$ ipython --no-banner

In [1]: import numpy as np

In [2]: from numpy import linalg as LA

In [3]: np.set_printoptions(precision=3, suppress=True, linewidth=100)

In [4]: m1 = np.load("x.npy")

In [5]: m1
Out[5]: 
array([[2, 4, 1],
       [2, 4, 1],
       [4, 6, 0],
       [2, 4, 1],
       [0, 0, 5],
       [2, 4, 1],
       [6, 8, 0],
       [4, 6, 0],
       [0, 0, 3],
       [0, 2, 2],
       [0, 0, 4],
       [0, 0, 5],
       [2, 4, 1],
       [0, 0, 5],
       [4, 6, 0],
       [0, 0, 4],
       [6, 8, 0]])

In [6]: labels = m1[:, 1] > np.median(m1[:, 1])

In [7]: r0 = m1[labels].mean(axis=0) - m1[~labels].mean(axis=0)

In [8]: np.argsort(-np.abs(r0).round(6), kind="stable")
Out[8]: array([1, 0, 2])

In [9]: round(float((((m1 - m1.mean(axis=0)) @ r0 > 0) == labels).mean()), 3)
Out[9]: 0.706

In [10]: r0
Out[10]: array([ 3.967,  4.967, -2.75 ])

In [11]: x = np.array([-1, 2, 2])

In [12]: target = m1 @ x

In [13]: np.round(LA.pinv(m1) @ m1, 3) + 0
Out[13]: 
array([[1., 0., 0.],
       [0., 1., 0.],
       [0., 0., 1.]])

In [14]: rng = np.random.default_rng(81)

In [15]: target = target + 0.02 * rng.normal(size=17)

In [16]: target
Out[16]: 
array([ 8.011,  8.016,  7.986,  8.01 , 10.025,  8.001, 10.027,  8.023,  5.995,  8.013,  8.012,
       10.027,  8.006,  9.964,  8.008,  8.014, 10.004])

In [17]: b, *_ = LA.lstsq(m1, target)

In [18]: b
Out[18]: array([-1.002,  2.003,  2.002])

In [19]: b.round()
Out[19]: array([-1.,  2.,  2.])

In [20]: round(float(LA.norm(target - m1 @ b)), 3)
Out[20]: 0.063

In [21]: B = m1 / np.sqrt((m1 ** 2).mean(axis=1, keepdims=True))

In [22]: LA.norm(B, axis=1)
Out[22]: 
array([1.732, 1.732, 1.732, 1.732, 1.732, 1.732, 1.732, 1.732, 1.732, 1.732, 1.732, 1.732, 1.732,
       1.732, 1.732, 1.732, 1.732])

In [23]: LA.matrix_rank(B) == LA.matrix_rank(m1)
Out[23]: np.True_

In [24]: LA.matrix_rank(m1 - m1.mean(axis=1, keepdims=True))
Out[24]: np.int64(2)

In [25]: B[15]
Out[25]: array([0.   , 0.   , 1.732])

In [26]: Xs = m1 - m1.mean(axis=0)

In [27]: U, s, VT = LA.svd(Xs, full_matrices=False)

In [28]: np.abs(VT[0]).argmax()
Out[28]: np.int64(1)

In [29]: s
Out[29]: array([16.041,  3.215,  0.903])

In [30]: np.searchsorted(np.cumsum(s ** 2) / (s ** 2).sum(), 0.9) + 1
Out[30]: np.int64(1)

In [31]: np.round(Xs.mean(axis=0), 3) + 0
Out[31]: array([0., 0., 0.])

In [32]: Xs = m1 - m1.mean(axis=0)

In [33]: evecs = LA.svd(Xs)[2][:2]

In [34]: B = Xs - Xs @ evecs.T @ evecs

In [35]: LA.norm(B, axis=1).round(6).argmax()
Out[35]: np.int64(8)

In [36]: (Xs @ evecs.T).std(axis=0)
Out[36]: array([3.891, 0.78 ])

In [37]: np.diag(evecs.T @ evecs)
Out[37]: array([0.621, 0.532, 0.847])

In [38]: round(LA.norm(B) / LA.norm(Xs), 3)
Out[38]: np.float64(0.055)

In [39]: mat = np.loadtxt("out12.csv", delimiter=",")

In [40]: mat
Out[40]: 
array([[ 14.473,   3.963,   6.951, -18.902,   5.15 ,   0.293],
       [  7.493,   5.022,   2.958,   2.308,   0.384,  18.483],
       [  5.109, -13.665,   5.031, -10.224,  10.284, -22.42 ],
       [-13.633, -11.43 ,   4.323,   1.255,  -0.656,  -0.993],
       [  1.742,   4.266,   9.823,  -9.818,  -6.637,  -0.746],
       [-12.132,  -2.319,   4.208,  -7.782,  -3.362,  -8.974],
       [  0.518,  -2.391,  -0.743,   6.533,   7.366,  -2.817],
       [  1.73 ,  -8.419, -15.361,  13.087, -12.995,  16.242],
       [  1.266, -16.209,   4.051,   9.05 ,   7.429, -12.657],
       [ -0.256,   0.798,   2.152,   7.304,  -8.46 ,  18.564],
       [ -3.493,   6.444,  -0.179,  -8.096,  -1.67 ,   6.708],
       [ -5.052,  -5.905, -10.757,   6.762,  -7.7  ,  -5.345],
       [  0.924,   1.065,  -6.558,  -2.979,  -1.331,  -5.708],
       [ -1.014,  -2.024,   8.947,   7.952,  -6.251,   5.481],
       [  3.619,  -7.085,   0.68 ,  -4.077,  -0.793,  20.996],
       [ -3.601,  -6.267,   7.016,  -5.775,   2.453,   4.303],
       [ 11.665,  12.142,  -2.146,   6.172,  -8.681,  -2.209],
       [ 14.634,  -5.876,  -5.564,  -4.287,  -0.515, -11.487],
       [  1.691,  -3.496,   9.375,  -5.962,   3.677,   2.844],
       [ -3.846,  -2.072, -17.408, -12.795,   5.572,  -6.295],
       [ -8.593,   0.86 ,   3.367,  -6.953,  -7.984,   0.359],
       [ -8.905,  -1.035,  -7.525,   3.762,  -1.298,  -8.606],
       [ -1.342,  -7.066,  -7.508,   9.781, -19.476,  -1.201],
       [  9.466,  -0.518,  -4.625,   7.783,  -3.877,  -2.326],
       [  1.952,  11.131,  -6.823, -12.24 ,   7.522,  -6.782],
       [  2.191,   6.102,  16.802,   8.071,   0.057,  -1.22 ],
       [ -4.421,   7.547, -11.384,  10.724, -12.906,   3.576],
       [-10.596,  -3.334,  14.056, -19.665,  -5.235,  -3.647],
       [ 13.239, -11.675,   6.912,   3.481,   0.113,   3.251],
       [ -6.626,  -2.26 ,   7.119,  -5.574,  15.516,   1.939],
       [ -8.429,  12.137,   4.95 ,  -9.784,  -1.549,  -7.733],
       [ 16.205,   1.042,  -8.262,   7.763,  -3.913,  -7.47 ],
       [ -9.926,   6.94 ,  -2.601,  -1.34 ,  11.662, -11.536],
       [  6.585,   1.399, -17.301,   7.092,  -4.922,   4.558],
       [-17.528,  -7.158,   0.958,  -6.181,  -3.174,  -3.96 ],
       [ -6.174,  16.022,   1.287,   5.911,  -1.352,  -6.91 ],
       [  0.99 ,  -1.345,  -4.488,  -7.524,  -2.567,  -2.423],
       [  4.877,  11.877,  -8.466,   1.014,  -7.371,   8.518],
       [ -1.471,  -6.549,  -3.42 ,  12.235,  -7.211,   3.436],
       [ -4.403,   4.017,   4.861,   1.411,  -1.378,  -0.901],
       [ -4.488,  -2.248,  -4.565,   3.757,   1.622,   5.439],
       [-12.257,   1.925,  -5.599,  10.243,   3.46 ,   1.95 ]])

In [41]: Xs = (mat - mat.mean(axis=0)) / mat.std(axis=0)

In [42]: np.argwhere(np.abs(Xs) > 2)
Out[42]: 
array([[ 0,  3],
       [ 1,  5],
       [ 2,  5],
       [ 8,  1],
       [ 9,  5],
       [14,  5],
       [19,  2],
       [22,  4],
       [25,  2],
       [27,  3],
       [29,  4],
       [31,  0],
       [33,  2],
       [34,  0],
       [35,  1]])

In [43]: Xs.std(axis=0)
Out[43]: array([1., 1., 1., 1., 1., 1.])

In [44]: b = LA.lstsq(np.delete(Xs, 4, axis=1), Xs[:, 4])[0]

In [45]: round(float(1 - np.var(Xs[:, 4] - np.delete(Xs, 4, axis=1) @ b)), 3)
Out[45]: 0.252

In [46]: np.abs(b).argmax()
Out[46]: np.int64(4)

In [47]: b
Out[47]: array([ 0.046, -0.071,  0.167, -0.272, -0.276])

In [48]: C2 = np.cov(mat, rowvar=False)

In [49]: np.argsort(-mat.std(axis=0).round(6), kind="stable")
Out[49]: array([5, 3, 0, 2, 1, 4])

In [50]: np.median(mat, axis=0)
Out[50]: array([-0.635, -1.19 ,  0.251,  1.333, -1.365, -1.097])

In [51]: round(np.corrcoef(mat[:, 2], mat[:, 1])[0, 1], 3)
Out[51]: np.float64(-0.064)

In [52]: Xs = mat - mat.mean(axis=0)

In [53]: evecs = LA.svd(Xs)[2][:1]

In [54]: B = Xs - Xs @ evecs.T @ evecs

In [55]: np.diag(evecs.T @ evecs)
Out[55]: array([0.044, 0.002, 0.161, 0.383, 0.171, 0.24 ])

In [56]: (Xs @ evecs.T).std(axis=0)
Out[56]: array([10.953])

In [57]: B.std(axis=0)
Out[57]: array([7.664, 7.266, 6.624, 5.172, 5.091, 6.712])

In [58]: np.cov(Xs @ evecs.T, rowvar=False)
Out[58]: array(122.905)

In [59]: round(float(LA.norm(B) / LA.norm(Xs)), 3)
Out[59]: 0.824

In [60]: data = np.load("test4.npy")

In [61]: data
Out[61]: 
array([[-2, -1,  0,  1],
       [ 2,  3,  4,  5],
       [ 6,  7,  8,  9],
       [10, 11, 12, 13]])

In [62]: # looks like rank 2

In [63]: B = data / LA.norm(data, axis=1, keepdims=True)

In [64]: C2 = B @ B.T

In [65]: C2[1]
Out[65]: array([-0.111,  1.   ,  0.987,  0.978])

In [66]: LA.norm(B, axis=1)
Out[66]: array([1., 1., 1., 1.])

In [67]: (np.abs(C2) > 0.9).astype(int)
Out[67]: 
array([[1, 0, 0, 0],
       [0, 1, 1, 1],
       [0, 1, 1, 1],
       [0, 1, 1, 1]])

In [68]: (C2 - 2 * np.eye(4)).round(6).argmax(axis=1)
Out[68]: array([1, 2, 3, 2])

In [69]: np.argwhere(np.triu(np.abs(C2) > 0.95, 1))
Out[69]: 
array([[1, 2],
       [1, 3],
       [2, 3]])

In [70]: round(float(np.degrees(np.arccos(np.clip(C2[1, 3], -1, 1)))), 3)
Out[70]: 12.163

In [71]: U, s, VT = LA.svd(data)

In [72]: evecs = VT[:(s > 1e-8).sum()]

In [73]: x = data[1] + -3 * data[0] + rng.integers(2) * np.eye(4)[3]

In [74]: x
Out[74]: array([8., 6., 4., 3.])

In [75]: LA.matrix_rank(np.vstack([data, x]))
Out[75]: np.int64(3)

In [76]: np.allclose(evecs.T @ evecs @ x, x)
Out[76]: False

In [77]: LA.lstsq(data[:-1].T, data[-1])[2]
Out[77]: np.int32(2)

In [78]: data @ LA.pinv(data) @ data
Out[78]: 
array([[-2., -1.,  0.,  1.],
       [ 2.,  3.,  4.,  5.],
       [ 6.,  7.,  8.,  9.],
       [10., 11., 12., 13.]])

In [79]: feats = np.load("a.npy")

In [80]: feats
Out[80]: 
array([[ 0.13 , -0.043, -0.043,  0.304,  0.13 ],
       [-0.043,  0.014,  0.014, -0.101, -0.043],
       [-0.043,  0.014,  0.014, -0.101, -0.043],
       [ 0.304, -0.101, -0.101,  0.71 ,  0.304],
       [ 0.13 , -0.043, -0.043,  0.304,  0.13 ]])

In [81]: # projection: eigenvalues are 0 or 1

In [82]: np.unique(feats.round(6), axis=0).shape
Out[82]: (3, 5)

In [83]: np.allclose(feats[:-1].T @ LA.lstsq(feats[:-1].T, feats[-1])[0], feats[-1])
Out[83]: True

In [84]: feats @ LA.pinv(feats) @ feats
Out[84]: 
array([[ 0.13 , -0.043, -0.043,  0.304,  0.13 ],
       [-0.043,  0.014,  0.014, -0.101, -0.043],
       [-0.043,  0.014,  0.014, -0.101, -0.043],
       [ 0.304, -0.101, -0.101,  0.71 ,  0.304],
       [ 0.13 , -0.043, -0.043,  0.304,  0.13 ]])

In [85]: B = np.array([[0, 0, 0, 4, 2, 1, 2],
    ...:     [1, 3, 4, 4, 0, 4, 0],
    ...:     [1, 2, 1, 4, 3, 3, 5],
    ...:     [5, 1, 3, 0, 4, 3, 4],
    ...:     [2, 2, 0, 0, 0, 3, 1],
    ...:     [0, 5, 3, 4, 2, 2, 2],
    ...:     [3, 3, 1, 2, 4, 4, 4]])

In [86]: cent = np.array([[-2, -2, -3], [-1, -3, 0], [2, 0, 1]])

In [87]: M = np.block([[B, np.zeros((7, 3))], [np.zeros((3, 7)), cent]])

In [88]: M
Out[88]: 
array([[ 0.,  0.,  0.,  4.,  2.,  1.,  2.,  0.,  0.,  0.],
       [ 1.,  3.,  4.,  4.,  0.,  4.,  0.,  0.,  0.,  0.],
       [ 1.,  2.,  1.,  4.,  3.,  3.,  5.,  0.,  0.,  0.],
       [ 5.,  1.,  3.,  0.,  4.,  3.,  4.,  0.,  0.,  0.],
       [ 2.,  2.,  0.,  0.,  0.,  3.,  1.,  0.,  0.,  0.],
       [ 0.,  5.,  3.,  4.,  2.,  2.,  2.,  0.,  0.,  0.],
       [ 3.,  3.,  1.,  2.,  4.,  4.,  4.,  0.,  0.,  0.],
       [ 0.,  0.,  0.,  0.,  0.,  0.,  0., -2., -2., -3.],
       [ 0.,  0.,  0.,  0.,  0.,  0.,  0., -1., -3.,  0.],
       [ 0.,  0.,  0.,  0.,  0.,  0.,  0.,  2.,  0.,  1.]])

In [89]: # splits into 2 blocks

In [90]: Q, r_ = LA.qr(M)

In [91]: np.round(Q.T @ Q, 3) + 0
Out[91]: 
array([[1., 0., 0., 0., 0., 0., 0., 0., 0., 0.],
       [0., 1., 0., 0., 0., 0., 0., 0., 0., 0.],
       [0., 0., 1., 0., 0., 0., 0., 0., 0., 0.],
       [0., 0., 0., 1., 0., 0., 0., 0., 0., 0.],
       [0., 0., 0., 0., 1., 0., 0., 0., 0., 0.],
       [0., 0., 0., 0., 0., 1., 0., 0., 0., 0.],
       [0., 0., 0., 0., 0., 0., 1., 0., 0., 0.],
       [0., 0., 0., 0., 0., 0., 0., 1., 0., 0.],
       [0., 0., 0., 0., 0., 0., 0., 0., 1., 0.],
       [0., 0., 0., 0., 0., 0., 0., 0., 0., 1.]])

In [92]: np.allclose(r_.T @ r_, M.T @ M)
Out[92]: True

In [93]: np.abs(np.diag(r_))
Out[93]: array([6.325, 6.227, 3.248, 4.891, 2.731, 0.999, 1.614, 3.   , 2.749, 1.698])

In [94]: np.round(Q @ r_, 3) + 0
Out[94]: 
array([[ 0.,  0.,  0.,  4.,  2.,  1.,  2.,  0.,  0.,  0.],
       [ 1.,  3.,  4.,  4.,  0.,  4.,  0.,  0.,  0.,  0.],
       [ 1.,  2.,  1.,  4.,  3.,  3.,  5.,  0.,  0.,  0.],
       [ 5.,  1.,  3.,  0.,  4.,  3.,  4.,  0.,  0.,  0.],
       [ 2.,  2.,  0.,  0.,  0.,  3.,  1.,  0.,  0.,  0.],
       [ 0.,  5.,  3.,  4.,  2.,  2.,  2.,  0.,  0.,  0.],
       [ 3.,  3.,  1.,  2.,  4.,  4.,  4.,  0.,  0.,  0.],
       [ 0.,  0.,  0.,  0.,  0.,  0.,  0., -2., -2., -3.],
       [ 0.,  0.,  0.,  0.,  0.,  0.,  0., -1., -3.,  0.],
       [ 0.,  0.,  0.,  0.,  0.,  0.,  0.,  2.,  0.,  1.]])
